$ python3 -q
>>> import numpy as np
>>> import numpy.linalg as la
>>> np.set_printoptions(suppress=True, linewidth=120)
>>> def rnd(a):
...     return np.round(a, 2) + 0
... 
>>> J = np.loadtxt("case11.csv", delimiter=",")
>>> rnd(J)
array([[-3.72,  1.27,  0.05,  2.54, -0.54, -1.9 ,  6.89,  0.48,  3.04,  2.05, -0.02, -1.27,  0.65,  3.31],
       [-1.29,  1.13,  1.05, -1.7 , -4.14, -3.41,  1.88, -0.86, -5.99, -0.83, -0.52, -1.13,  2.81,  3.73],
       [ 2.87, -1.51, -0.84,  0.05,  3.49,  3.6 , -4.9 ,  0.43,  3.13, -0.38,  0.42,  1.51, -2.5 , -4.55],
       [-0.12, -0.65, -1.03,  2.66,  3.94,  2.69,  0.73,  1.05,  7.15,  1.61,  0.52,  0.65, -2.56, -2.48],
       [ 3.45, -1.  ,  0.22, -3.02, -0.53,  1.04, -6.51, -0.72, -4.65, -2.31, -0.11,  1.  ,  0.07, -2.39],
       [-1.75,  0.04, -0.82,  3.3 ,  2.97,  1.35,  3.66,  1.07,  7.18,  2.23,  0.41, -0.04, -1.8 , -0.55],
       [-3.3 ,  0.89, -0.31,  3.14,  0.88, -0.74,  6.29,  0.78,  5.12,  2.36,  0.16, -0.89, -0.31,  2.05],
       [-3.06,  1.54,  0.78,  0.24, -3.28, -3.54,  5.3 , -0.34, -2.56,  0.58, -0.39, -1.54,  2.39,  4.58],
       [-3.76,  1.35,  0.14,  2.34, -0.9 , -2.17,  6.91,  0.4 ,  2.44,  1.94, -0.07, -1.35,  0.89,  3.57],
       [-0.97, -0.31, -0.95,  3.06,  3.54,  2.07,  2.27,  1.09,  7.35,  1.97,  0.47,  0.31, -2.23, -1.54],
       [-1.51, -0.07, -0.86,  3.24,  3.17,  1.59,  3.24,  1.08,  7.27,  2.16,  0.43,  0.07, -1.95, -0.87],
       [ 1.56,  0.05,  0.85, -3.25, -3.13, -1.54, -3.33, -1.08, -7.26, -2.18, -0.43, -0.05,  1.91,  0.8 ],
       [-1.83,  0.07, -0.8 ,  3.31,  2.9 ,  1.27,  3.79,  1.06,  7.14,  2.25,  0.4 , -0.07, -1.75, -0.44],
       [-2.37,  1.42,  0.94, -0.67, -3.84, -3.64,  3.92, -0.61, -4.31, -0.06, -0.47, -1.42,  2.7 ,  4.39],
       [-2.87,  0.61, -0.51,  3.32,  1.68,  0.  ,  5.58,  0.92,  6.08,  2.4 ,  0.26, -0.61, -0.87,  1.18],
       [ 3.58, -1.55, -0.53, -1.24,  2.36,  3.11, -6.39,  0.02,  0.36, -1.26,  0.26,  1.55, -1.83, -4.39],
       [ 3.77, -1.38, -0.18, -2.24,  1.05,  2.27, -6.91, -0.36, -2.18, -1.88,  0.09,  1.38, -0.99, -3.68],
       [-2.87,  1.52,  0.84, -0.04, -3.48, -3.6 ,  4.91, -0.43, -3.12,  0.39, -0.42, -1.52,  2.5 ,  4.55],
       [ 3.41, -0.97,  0.25, -3.05, -0.62,  0.97, -6.46, -0.73, -4.77, -2.32, -0.12,  0.97,  0.13, -2.31],
       [ 1.06, -1.06, -1.06,  1.88,  4.15,  3.32, -1.44,  0.9 ,  6.26,  0.98,  0.53,  1.06, -2.79, -3.55],
       [ 1.96, -1.32, -1.  ,  1.1 ,  4.01,  3.6 , -3.14,  0.72,  5.05,  0.38,  0.5 ,  1.32, -2.78, -4.18],
       [ 3.75, -1.32, -0.11, -2.41,  0.77,  2.07, -6.91, -0.43, -2.66, -1.98,  0.05,  1.32, -0.8 , -3.48],
       [ 3.72, -1.26, -0.04, -2.56,  0.5 ,  1.87, -6.88, -0.49, -3.11, -2.07,  0.02,  1.26, -0.62, -3.28],
       [-3.46,  1.56,  0.61,  0.95, -2.66, -3.27,  6.13, -0.11, -1.02,  1.07, -0.3 , -1.56,  2.01,  4.49],
       [-3.63,  1.16, -0.08,  2.78, -0.05, -1.52,  6.77,  0.59,  3.8 ,  2.19,  0.04, -1.16,  0.33,  2.92],
       [ 3.48, -1.02,  0.2 , -2.99, -0.45,  1.11, -6.56, -0.7 , -4.54, -2.29, -0.1 ,  1.02,  0.01, -2.47],
       [ 1.59, -1.22, -1.03,  1.45,  4.11,  3.51, -2.43,  0.81,  5.62,  0.64,  0.52,  1.22, -2.81, -3.94]])
>>> f, v = J[13], J[20]
>>> rnd(f @ f)
np.float64(100.0)
>>> p = (f @ v) / (f @ f) * f
>>> rnd(v - p)
array([-0.39,  0.09, -0.06,  0.43,  0.21, -0.01,  0.75,  0.12,  0.78,  0.32,  0.03, -0.09, -0.1 ,  0.17])
>>> rnd(p)
array([ 2.34, -1.41, -0.94,  0.66,  3.81,  3.61, -3.89,  0.6 ,  4.27,  0.06,  0.47,  1.41, -2.67, -4.35])
>>> rnd((v - p) @ f)
np.float64(0.0)
>>> rnd(la.norm(f + v) ** 2 + la.norm(f - v) ** 2)
np.float64(400.0)
>>> la.matrix_rank(np.outer(f, v))
np.int64(1)
